$ ipython --no-banner

In [1]: import numpy as np

In [2]: np.set_printoptions(precision=2, suppress=True, linewidth=160, sign=" ")

In [3]: W2 = np.array([[-2, -1, -2, 0, 0], [0, 2, 2, 0, 0], [2, 1, -1, -2, -2]])

In [4]: J = np.repeat(W2, 11 // 3, axis=0)

In [5]: rng = np.random.default_rng(38)

In [6]: J = J + 0.1 * rng.normal(size=J.shape)

In [7]: J.round(2) + 0
Out[7]: 
array([[-1.86, -0.99, -1.97,  0.09,  0.04],
       [-1.85, -1.12, -1.91,  0.01,  0.13],
       [-1.87, -0.91, -2.05, -0.05,  0.02],
       [-0.05,  1.81,  1.86,  0.03, -0.11],
       [-0.03,  2.  ,  1.86, -0.04,  0.13],
       [ 0.13,  2.05,  2.05, -0.03,  0.  ],
       [ 2.08,  0.85, -1.05, -2.04, -1.92],
       [ 1.89,  1.19, -1.07, -1.8 , -2.  ],
       [ 2.01,  1.16, -1.18, -1.93, -1.83]])

In [8]: x0 = np.array([4, 1, 3, 1, 2])

In [9]: a = np.maximum(J @ x0, 0)

In [10]: np.tanh(J @ x0)
Out[10]: array([-1.  , -1.  , -1.  ,  1.  ,  1.  ,  1.  ,  0.14, -0.26,  0.09])

In [11]: a
Out[11]: array([ 0.  ,  0.  ,  0.  ,  7.02,  7.66,  8.7 ,  0.14,  0.  ,  0.09])

In [12]: np.round(J * (a > 1e-9)[:, None], 2) + 0
Out[12]: 
array([[ 0.  ,  0.  ,  0.  ,  0.  ,  0.  ],
       [ 0.  ,  0.  ,  0.  ,  0.  ,  0.  ],
       [ 0.  ,  0.  ,  0.  ,  0.  ,  0.  ],
       [-0.05,  1.81,  1.86,  0.03, -0.11],
       [-0.03,  2.  ,  1.86, -0.04,  0.13],
       [ 0.13,  2.05,  2.05, -0.03,  0.  ],
       [ 2.08,  0.85, -1.05, -2.04, -1.92],
       [ 0.  ,  0.  ,  0.  ,  0.  ,  0.  ],
       [ 2.01,  1.16, -1.18, -1.93, -1.83]])

In [13]: np.flatnonzero(a > 1e-9)
Out[13]: array([ 3,  4,  5,  6,  8])

In [14]: J.T @ a
Out[14]: array([ 1.04, 46.01, 44.83, -0.78, -0.16])

In [15]: labels = rng.permutation(5)

In [16]: B = J[:, labels] * rng.choice([-1, 1], 5)

In [17]: B.round(2) + 0
Out[17]: 
array([[ 1.97, -0.99,  1.86, -0.09, -0.04],
       [ 1.91, -1.12,  1.85, -0.01, -0.13],
       [ 2.05, -0.91,  1.87,  0.05, -0.02],
       [-1.86,  1.81,  0.05, -0.03,  0.11],
       [-1.86,  2.  ,  0.03,  0.04, -0.13],
       [-2.05,  2.05, -0.13,  0.03,  0.  ],
       [ 1.05,  0.85, -2.08,  2.04,  1.92],
       [ 1.07,  1.19, -1.89,  1.8 ,  2.  ],
       [ 1.18,  1.16, -2.01,  1.93,  1.83]])

In [18]: Uu, _, Vt = np.linalg.svd(J.T @ B)

In [19]: np.round(np.linalg.lstsq(J, B)[0], 2) + 0
Out[19]: 
array([[ 0.,  0., -1.,  0.,  0.],
       [ 0.,  1.,  0.,  0.,  0.],
       [-1.,  0.,  0.,  0.,  0.],
       [ 0.,  0.,  0., -1.,  0.],
       [ 0.,  0.,  0.,  0., -1.]])

In [20]: labels
Out[20]: array([ 2,  1,  0,  3,  4])

In [21]: np.round(Uu @ Vt, 2) + 0
Out[21]: 
array([[ 0.,  0., -1.,  0.,  0.],
       [ 0.,  1.,  0.,  0.,  0.],
       [-1.,  0.,  0.,  0.,  0.],
       [ 0.,  0.,  0., -1.,  0.],
       [ 0.,  0.,  0.,  0., -1.]])

In [22]: B = np.c_[J[:, :4] @ np.array([[1, 1, 1, 1], [-1, -3, 3, -1], [0, -3, -3, -1], [3, 3, 2, 3]]), np.array([-5, 9, -7, 6, 0, -2, 7, -5, 9])]

In [23]: B
Out[23]: 
array([[ -0.61,   7.28,   1.28,   1.37,  -5.  ],
       [ -0.7 ,   7.26,   0.55,   1.21,   9.  ],
       [ -1.12,   6.86,   1.46,   0.94,  -7.  ],
       [ -1.76, -10.95,  -0.12,  -3.61,   6.  ],
       [ -2.16, -11.73,   0.3 ,  -4.02,   0.  ],
       [ -1.99, -12.23,   0.07,  -4.04,  -2.  ],
       [ -4.88,  -3.43,   3.68,  -3.83,   7.  ],
       [ -4.69,  -3.84,   5.08,  -3.62,  -5.  ],
       [ -4.95,  -3.75,   5.16,  -3.77,   9.  ]])

In [24]: np.linalg.matrix_rank(np.c_[J, B])
Out[24]: np.int64(6)

In [25]: np.linalg.norm(np.linalg.qr(J)[0].T @ B, axis=0) ** 2 / ((B ** 2).sum(axis=0) + 1e-12)
Out[25]: array([ 1.  ,  1.  ,  1.  ,  1.  ,  0.43])

In [26]: arr = np.load("case12.npy")

In [27]: arr
Out[27]: 
array([[-0.56, -0.72,  0.24, -0.16, -0.96,  0.  , -0.56],
       [ 1.4 ,  1.8 , -0.6 ,  0.4 ,  2.4 ,  0.  ,  1.4 ],
       [ 1.05,  1.35, -0.45,  0.3 ,  1.8 ,  0.  ,  1.05],
       [ 1.05,  1.35, -0.45,  0.3 ,  1.8 ,  0.  ,  1.05],
       [-0.63, -0.81,  0.27, -0.18, -1.08,  0.  , -0.63]])

In [28]: [round(float(x), 2) for x in np.linalg.svd(arr, compute_uv=False)[:3]]
Out[28]: [5.78, 0.0, 0.0]

In [29]: np.linalg.matrix_rank(arr, rtol=0.1)
Out[29]: np.int64(1)

In [30]: np.linalg.cond(arr) > 100
Out[30]: np.True_

In [31]: np.argsort(-np.linalg.norm(arr, axis=0).round(6), kind="stable")[:3]
Out[31]: array([ 4,  1,  0])
